$ ipython --no-banner

In [1]: import numpy as np

In [2]: import numpy.linalg as la

In [3]: np.set_printoptions(precision=2, suppress=True, linewidth=120, sign=" ")

In [4]: A = np.array([[1, -3, 9, -27], [1, -2, 4, -8], [1, -1, 1, -1], [1, 0, 0, 0]])

In [5]: round(la.norm(A, 2) / la.norm(A), 2)
Out[5]: np.float64(1.0)

In [6]: la.cond(A) > 100
Out[6]: np.True_

In [7]: np.abs(la.svd(A)[2][-1])
Out[7]: array([ 0.08,  0.74,  0.65,  0.14])

In [8]: out = A / np.sqrt((A ** 2).mean(axis=1, keepdims=True))

In [9]: la.matrix_rank(A - A.mean(axis=1, keepdims=True))
Out[9]: np.int64(3)

In [10]: A - A.mean(axis=1, keepdims=True)
Out[10]: 
array([[  6.  ,   2.  ,  14.  , -22.  ],
       [  2.25,  -0.75,   5.25,  -6.75],
       [  1.  ,  -1.  ,   1.  ,  -1.  ],
       [  0.75,  -0.25,  -0.25,  -0.25]])

In [11]: la.matrix_rank(out) == la.matrix_rank(A)
Out[11]: np.True_

In [12]: theta = np.radians(30)

In [13]: r_ = np.eye(4)

In [14]: r_[3, 3] = r_[1, 1] = np.cos(theta)

In [15]: r_[3, 1], r_[1, 3] = -np.sin(theta), np.sin(theta)

In [16]: r_
Out[16]: 
array([[ 1.  ,  0.  ,  0.  ,  0.  ],
       [ 0.  ,  0.87,  0.  ,  0.5 ],
       [ 0.  ,  0.  ,  1.  ,  0.  ],
       [ 0.  , -0.5 ,  0.  ,  0.87]])

In [17]: out = A @ r_.T

In [18]: out
Out[18]: 
array([[  1.  , -16.1 ,   9.  , -21.88],
       [  1.  ,  -5.73,   4.  ,  -5.93],
       [  1.  ,  -1.37,   1.  ,  -0.37],
       [  1.  ,   0.  ,   0.  ,   0.  ]])

In [19]: np.allclose(A @ A.T, out @ out.T)
Out[19]: True

In [20]: m1 = np.load("arr.npy")

In [21]: m1
Out[21]: 
array([[ 0.98,  0.1 ,  0.1 ,  0.14],
       [ 0.1 ,  0.5 , -0.5 , -0.7 ],
       [ 0.1 , -0.5 ,  0.5 , -0.7 ],
       [ 0.14, -0.7 , -0.7 ,  0.02]])

In [22]: # keeps lengths

In [23]: f = np.array([6, 2, -2, 8])

In [24]: out = m1 + np.outer(f, np.eye(4)[3])

In [25]: la.matrix_rank(la.inv(out) - la.inv(m1), tol=1e-8)
Out[25]: np.int64(1)

In [26]: np.round(la.det(out) / la.det(m1), 2), round(1 + la.solve(m1, f)[3], 2)
Out[26]: (np.float64(2.0), np.float64(2.0))

In [27]: ev, V = la.eigh(m1)

In [28]: la.eigvalsh(m1 + 4 * np.eye(4))
Out[28]: array([ 3.,  5.,  5.,  5.])

In [29]: V @ np.diag(ev) @ V.T
Out[29]: 
array([[ 0.98,  0.1 ,  0.1 ,  0.14],
       [ 0.1 ,  0.5 , -0.5 , -0.7 ],
       [ 0.1 , -0.5 ,  0.5 , -0.7 ],
       [ 0.14, -0.7 , -0.7 ,  0.02]])

In [30]: np.round(V.T @ V, 2) + 0
Out[30]: 
array([[ 1.,  0.,  0.,  0.],
       [ 0.,  1.,  0.,  0.],
       [ 0.,  0.,  1.,  0.],
       [ 0.,  0.,  0.,  1.]])

In [31]: np.unique(ev.round(6) + 0, return_counts=True)[1]
Out[31]: array([ 1,  3])

In [32]: f, g = m1[0], m1[3]

In [33]: round(f @ g, 2)
Out[33]: np.float64(0.0)

In [34]: p = (f @ g) / (f @ f) * f

In [35]: np.round(np.outer(f, g), 2) + 0
Out[35]: 
array([[ 0.14, -0.69, -0.69,  0.02],
       [ 0.01, -0.07, -0.07,  0.  ],
       [ 0.01, -0.07, -0.07,  0.  ],
       [ 0.02, -0.1 , -0.1 ,  0.  ]])

In [36]: g - p
Out[36]: array([ 0.14, -0.7 , -0.7 ,  0.02])

In [37]: la.matrix_rank(np.outer(f, g))
Out[37]: np.int64(1)

In [38]: round(float(la.norm(f + g) ** 2 + la.norm(f - g) ** 2), 2)
Out[38]: 4.0

In [39]: ev, V = la.eig(m1)

In [40]: np.round(m1 @ V[:, 0] - ev[0] * V[:, 0], 2) + 0
Out[40]: array([ 0.,  0.,  0.,  0.])

In [41]: np.sort(la.eigvals(la.inv(m1)))
Out[41]: array([-1.,  1.,  1.,  1.])

In [42]: vec = np.array([0, -1, 3, 2])

In [43]: rhs = m1 @ vec

In [44]: rhs
Out[44]: array([ 0.48, -3.4 ,  0.6 , -1.36])

In [45]: np.round(la.solve(m1, rhs + m1[:, 2]), 2) + 0
Out[45]: array([ 0., -1.,  4.,  2.])

In [46]: np.round(la.solve(m1, m1[:, 3]), 2) + 0
Out[46]: array([ 0.,  0.,  0.,  1.])

In [47]: J = np.array([[10, 3, 4, -8, -3, -1],
    ...:     [3, 4, -1, 5, 0, 1],
    ...:     [4, -1, 4, -7, -4, -5],
    ...:     [-8, 5, -7, -10, 6, 2],
    ...:     [-3, 0, -4, 6, -6, -5],
    ...:     [-1, 1, -5, 2, -5, 4]])

In [48]: np.all(la.eigvalsh(J) > 0)
Out[48]: np.False_

In [49]: data = np.loadtxt("block14.csv", delimiter=",")

In [50]: data
Out[50]: 
array([[  4.,   0.,   0.,   0.,   0.],
       [  4.,   0.,  22.,  22.,  23.],
       [  4.,   0.,   4.,  10.,  11.],
       [  4.,   0.,  10.,  14.,  15.],
       [  4.,   0.,   0.,   0.,   0.],
       [  4.,   0.,  13.,  16.,  17.],
       [  4.,   0.,  19.,  20.,  21.],
       [  4.,   0.,   0.,   0.,   0.],
       [  4.,   0.,   0.,   6.,   7.],
       [  4.,   0.,   0.,   0.,   0.],
       [  4.,   0.,   0.,   0.,   0.],
       [  4.,   0.,   0.,   0.,   1.],
       [  4.,   0.,   0.,   0.,   0.],
       [  4.,   0.,  10.,  14.,  15.],
       [  4.,   0.,   7.,  12.,  13.]])

In [51]: np.sort(np.abs(la.eigvals(m1)))
Out[51]: array([ 1.,  1.,  1.,  1.])

In [52]: np.allclose(m1 @ m1.T, m1.T @ m1)
Out[52]: True

In [53]: (m1 - m1.T) / 2
Out[53]: 
array([[ 0.,  0.,  0.,  0.],
       [ 0.,  0.,  0.,  0.],
       [ 0.,  0.,  0.,  0.],
       [ 0.,  0.,  0.,  0.]])

In [54]: left, s, VT = la.svd(data, full_matrices=False)

In [55]: np.round(left.T @ data @ VT.T, 2) + 0
Out[55]: 
array([[ 72.04,   0.  ,   0.  ,   0.  ,   0.  ],
       [  0.  ,  11.89,   0.  ,   0.  ,   0.  ],
       [  0.  ,   0.  ,   6.97,   0.  ,   0.  ],
       [  0.  ,   0.  ,   0.  ,   0.62,   0.  ],
       [  0.  ,   0.  ,   0.  ,   0.  ,   0.  ]])

In [56]: (s > 1e-8).sum()
Out[56]: np.int64(4)

In [57]: np.round(left.T @ left, 2) + 0
Out[57]: 
array([[ 1.,  0.,  0.,  0.,  0.],
       [ 0.,  1.,  0.,  0.,  0.],
       [ 0.,  0.,  1.,  0.,  0.],
       [ 0.,  0.,  0.,  1.,  0.],
       [ 0.,  0.,  0.,  0.,  1.]])

In [58]: np.allclose(left * s @ VT, data)
Out[58]: True

In [59]: np.cumsum(s ** 2) / np.sum(s ** 2)
Out[59]: array([ 0.96,  0.99,  1.  ,  1.  ,  1.  ])

In [60]: np.round(VT @ VT.T, 2) + 0
Out[60]: 
array([[ 1.,  0.,  0.,  0.,  0.],
       [ 0.,  1.,  0.,  0.,  0.],
       [ 0.,  0.,  1.,  0.,  0.],
       [ 0.,  0.,  0.,  1.,  0.],
       [ 0.,  0.,  0.,  0.,  1.]])
